$ ipython --no-banner

In [1]: import numpy as np

In [2]: np.set_printoptions(suppress=True, linewidth=140)

In [3]: m1 = np.loadtxt("a.csv", delimiter=",")

In [4]: m1
Out[4]: 
array([[ -2.,  -2.,   2.],
       [ -2.,   0.,   0.],
       [ -2.,  -2.,  -2.],
       [ -1.,  -3.,   0.],
       [ -3.,  -4.,  -1.],
       [ -3.,  -5.,  -2.],
       [ -1.,  -3.,  -1.],
       [ -1.,  -1.,   1.],
       [  0.,  -1.,   3.],
       [  1.,  -2.,   4.],
       [  2.,  -4.,   4.],
       [  2.,  -6.,   5.],
       [  1.,  -6.,   7.],
       [  0.,  -8.,   5.],
       [  1.,  -7.,   5.],
       [ -1.,  -8.,   3.],
       [ -3.,  -8.,   2.],
       [ -2., -10.,   0.],
       [  0.,  -8.,  -1.],
       [ -2.,  -6.,   0.],
       [ -2.,  -7.,   1.]])

In [5]: print(np.round(np.linalg.norm(m1, axis=0), 2))
[ 8.12 25.51 13.96]

In [6]: round(float(np.linalg.norm(m1, 1)), 2), np.round(np.linalg.norm(m1, np.inf), 2)
Out[6]: (101.0, np.float64(14.0))

In [7]: round(np.linalg.norm(m1, "nuc"), 2)
Out[7]: np.float64(44.41)

In [8]: m1[0] @ m1[5]
Out[8]: np.float64(12.0)

In [9]: np.round(np.linalg.norm(m1[0], 1), 2), round(float(np.linalg.norm(m1[0], np.inf)), 2)
Out[9]: (np.float64(6.0), 2.0)

In [10]: print(round(float(np.linalg.norm(m1, 2)), 2))
27.05

In [11]: Y = m1 / np.linalg.norm(m1, axis=1, keepdims=True)

In [12]: cov = Y @ Y.T

In [13]: print(np.round(np.linalg.norm(Y, axis=1), 2))
[1. 1. 1. 1. 1. 1. 1. 1. 1. 1. 1. 1. 1. 1. 1. 1. 1. 1. 1. 1. 1.]

In [14]: round(np.degrees(np.arccos(np.clip(cov[5, 3], -1, 1))), 2)
Out[14]: np.float64(22.57)

In [15]: np.argwhere(np.triu(np.abs(cov) > 0.95, 1))
Out[15]: 
array([[ 0,  7],
       [ 3,  6],
       [ 3, 16],
       [ 3, 17],
       [ 3, 19],
       [ 3, 20],
       [ 4,  5],
       [ 5,  6],
       [ 6, 19],
       [ 8,  9],
       [ 9, 12],
       [10, 11],
       [10, 12],
       [10, 14],
       [11, 12],
       [11, 13],
       [11, 14],
       [12, 14],
       [13, 14],
       [13, 15],
       [15, 16],
       [15, 20],
       [16, 17],
       [16, 19],
       [16, 20],
       [17, 18],
       [17, 19],
       [17, 20],
       [19, 20]])

In [16]: vec = np.array([-1, -3, -2])

In [17]: rhs = m1 @ vec

In [18]: np.round(np.linalg.solve(m1.T @ m1, m1.T @ rhs), 2)
Out[18]: array([-1., -3., -2.])

In [19]: rhs
Out[19]: array([ 4.,  2., 12., 10., 17., 22., 12.,  2., -3., -3.,  2.,  6.,  3., 14., 10., 19., 23., 32., 26., 20., 21.])

In [20]: rng = np.random.default_rng(188792)

In [21]: rhs = rhs + 0.02 * rng.normal(size=21)

In [22]: rhs.round(2)
Out[22]: 
array([ 4.  ,  1.99, 11.99, 10.03, 17.01, 21.99, 12.02,  2.04, -2.97, -3.  ,  2.01,  5.99,  3.  , 14.03,  9.99, 19.01, 23.01, 31.98, 25.98,
       20.  , 20.98])

In [23]: b, *_ = np.linalg.lstsq(m1, rhs)

In [24]: np.round(np.linalg.norm(rhs - m1 @ b), 2)
Out[24]: np.float64(0.07)

In [25]: [round(float(np.linalg.norm(np.linalg.solve(m1.T @ m1 + lam * np.eye(3), m1.T @ rhs))), 2) for lam in (0, 1, 10, 100)]
Out[25]: [3.74, 3.72, 3.54, 2.65]

In [26]: b.round()
Out[26]: array([-1., -3., -2.])

In [27]: Xs = m1 - m1.mean(axis=0)

In [28]: left, s, VT = np.linalg.svd(Xs, full_matrices=False)

In [29]: print(np.round(Xs.mean(axis=0), 2) + 0)
[0. 0. 0.]

In [30]: np.round(VT[0] * np.sign(VT[0, np.abs(VT[0]).argmax()]), 2)
Out[30]: array([-0.3 ,  0.69, -0.67])

In [31]: s.round(2)
Out[31]: array([13.92, 11.9 ,  4.14])

In [32]: np.abs(VT[0]).argmax()
Out[32]: np.int64(1)

In [33]: np.linalg.matrix_rank(Xs)
Out[33]: np.int64(3)

In [34]: print(np.round(np.abs(VT[-1]), 2))
[0.88 0.08 0.47]

In [35]: np.searchsorted(np.cumsum(s ** 2) / (s ** 2).sum(), 0.9) + 1
Out[35]: np.int64(2)
